% python3 -q
>>> import numpy as np
>>> from numpy import linalg as LA
>>> np.set_printoptions(precision=1, suppress=True, linewidth=100)
>>> m1 = np.load("a.npy")
>>> m1
array([[-15, -15,   3,   3],
       [ 15,  -5,  -3,   1],
       [ -6,  -6,   3,   3],
       [  6,  -2,  -3,   1]])
>>> rng = np.random.default_rng(61)
>>> idx = rng.permutation(4)
>>> idx
array([0, 2, 1, 3])
>>> other = m1[idx][:, idx]
>>> np.allclose(other, m1)
False
>>> np.round(LA.det(other), 1), round(LA.det(m1[idx]), 1)
(np.float64(1296.0), np.float64(-1296.0))
>>> np.diag(other)
array([-15,   3,  -5,   1])
>>> np.trace(other)
np.int64(-16)
>>> F = np.load("run2.npy")
>>> F
array([[ 0,  2,  1,  0],
       [ 3,  2,  3,  2],
       [ 5,  2,  5,  3],
       [ 8,  5,  7,  4],
       [ 9,  6,  7,  6],
       [12,  8,  9,  7],
       [15,  9,  9, 10],
       [18, 11, 10, 12],
       [21, 11, 10, 13],
       [24, 11, 12, 15],
       [25, 14, 15, 15],
       [28, 14, 15, 18],
       [28, 14, 16, 20],
       [28, 17, 18, 20],
       [30, 20, 18, 21],
       [33, 22, 20, 21],
       [33, 23, 20, 22],
       [35, 25, 22, 24],
       [37, 25, 22, 24],
       [40, 26, 24, 27],
       [41, 27, 27, 29],
       [42, 27, 30, 32],
       [43, 29, 31, 34],
       [44, 30, 34, 37],
       [44, 32, 37, 40]])
>>> cen = F - F.mean(axis=0)
>>> evecs = LA.svd(cen)[2][:1]
>>> other = cen - cen @ evecs.T @ evecs
>>> other.std(axis=0)
array([1.8, 1.3, 1.6, 1.2])
>>> np.diag(evecs.T @ evecs)
array([0.4, 0.2, 0.2, 0.2])
>>> hat = F @ LA.solve(F.T @ F, F.T)
>>> hat @ F[:, 1]
array([ 2.,  2.,  2.,  5.,  6.,  8.,  9., 11., 11., 11., 14., 14., 14., 17., 20., 22., 23., 25.,
       25., 26., 27., 27., 29., 30., 32.])
>>> np.round(LA.eigvalsh(hat), 1) + 0
array([0., 0., 0., 0., 0., 0., 0., 0., 0., 0., 0., 0., 0., 0., 0., 0., 0., 0., 0., 0., 0., 1., 1.,
       1., 1.])
>>> np.round(np.trace(hat), 1)
np.float64(4.0)
>>> np.allclose(hat @ hat, hat)
True
>>> O = m1.astype(float).copy()
>>> for j in range(4):
...     O[:, j] -= O[:, :j] @ (O[:, :j].T @ O[:, j])
...     O[:, j] /= LA.norm(O[:, j])
... 
>>> np.round(O.T @ m1, 1) + 0
array([[22.8,  7.6, -5.5, -1.8],
       [ 0. , 15.2,  0. , -3.7],
       [ 0. ,  0. ,  2.4,  0.8],
       [ 0. ,  0. ,  0. ,  1.6]])
>>> print(np.diff(F, axis=0))
[[3 0 2 2]
 [2 0 2 1]
 [3 3 2 1]
 [1 1 0 2]
 [3 2 2 1]
 [3 1 0 3]
 [3 2 1 2]
 [3 0 0 1]
 [3 0 2 2]
 [1 3 3 0]
 [3 0 0 3]
 [0 0 1 2]
 [0 3 2 0]
 [2 3 0 1]
 [3 2 2 0]
 [0 1 0 1]
 [2 2 2 2]
 [2 0 0 0]
 [3 1 2 3]
 [1 1 3 2]
 [1 0 3 3]
 [1 2 1 2]
 [1 1 3 3]
 [0 2 3 3]]
>>> np.unravel_index(np.abs(F).argmax(), F.shape)
(np.int64(23), np.int64(0))
>>> F[:, 4]
Traceback (most recent call last):
  File "<python-input-30>", line 1, in <module>
    F[:, 4]
    ~^^^^^^
IndexError: index 4 is out of bounds for axis 1 with size 4
>>> F.shape
(25, 4)
>>> F[25]
Traceback (most recent call last):
  File "<python-input-32>", line 1, in <module>
    F[25]
    ~^^^^
IndexError: index 25 is out of bounds for axis 0 with size 25
>>> W = np.array([[0, 3, 2, 1, 3, 3],
...     [0, 0, 2, 0, 3, 1],
...     [3, 2, 3, 2, 2, 3],
...     [3, 2, 0, 1, 1, 2]])
>>> coef = np.array([-7, 3, 4, -8, 5, -8])
>>> H = np.maximum(F @ W + coef, 0)
>>> H
array([[  0,   5,  11,   0,  13,   0],
       [  8,  22,  23,   3,  28,  16],
       [ 17,  34,  33,  10,  39,  30],
       [ 26,  49,  51,  18,  62,  50],
       [ 32,  56,  55,  21,  70,  58],
       [ 41,  71,  71,  29,  90,  77],
       [ 50,  86,  79,  35, 105,  93],
       [ 59, 101,  92,  42, 124, 111],
       [ 62, 112,  98,  46, 134, 122],
       [ 74, 129, 110,  55, 149, 141],
       [ 83, 138, 127,  62, 167, 156],
       [ 92, 153, 133,  68, 179, 171],
       [101, 159, 136,  72, 183, 178],
       [107, 163, 148,  76, 196, 187],
       [110, 171, 158,  79, 212, 198],
       [116, 184, 174,  86, 231, 215],
       [119, 186, 176,  87, 235, 218],
       [131, 200, 190,  95, 253, 236],
       [131, 206, 194,  97, 259, 242],
       [146, 225, 208, 107, 278, 264],
       [161, 238, 221, 116, 292, 281],
       [179, 253, 232, 126, 304, 299],
       [188, 262, 241, 131, 317, 311],
       [206, 277, 254, 141, 332, 330],
       [224, 289, 267, 150, 347, 347]])
>>> LA.matrix_rank(H)
np.int64(6)
>>> basis = np.array([[1, 2, 2], [1, 2, 2], [2, 0, 1], [2, 2, 1], [2, 2, 1], [2, 0, 1]])
>>> print(W @ basis)
[[21 14 15]
 [12  6  6]
 [25 18 20]
 [13 14 14]]
>>> E = np.loadtxt("x.csv", delimiter=",")
>>> E
array([[1. , 0.5, 0.2, 0.1, 0.1],
       [0.5, 1. , 0.5, 0.2, 0.1],
       [0.2, 0.5, 1. , 0.5, 0.2],
       [0.1, 0.2, 0.5, 1. , 0.5],
       [0.1, 0.1, 0.2, 0.5, 1. ]])
>>> E.sum(axis=1)
array([1.9, 2.3, 2.4, 2.3, 1.9])
>>> E - E[0]
array([[ 0. ,  0. ,  0. ,  0. ,  0. ],
       [-0.5,  0.5,  0.3,  0.1,  0. ],
       [-0.8,  0. ,  0.8,  0.4,  0.1],
       [-0.9, -0.3,  0.3,  0.9,  0.4],
       [-0.9, -0.4,  0. ,  0.4,  0.9]])
>>> LA.matrix_rank(E)
np.int64(5)
>>> print(round(LA.norm(E), 1))
2.7
>>> E.sum(axis=0)
array([1.9, 2.3, 2.4, 2.3, 1.9])
>>> np.diff(E, axis=0)
array([[-0.5,  0.5,  0.3,  0.1,  0. ],
       [-0.3, -0.5,  0.5,  0.3,  0.1],
       [-0.1, -0.3, -0.5,  0.5,  0.3],
       [ 0. , -0.1, -0.3, -0.5,  0.5]])
>>> np.unravel_index(np.abs(E).argmax(), E.shape)
(np.int64(0), np.int64(0))
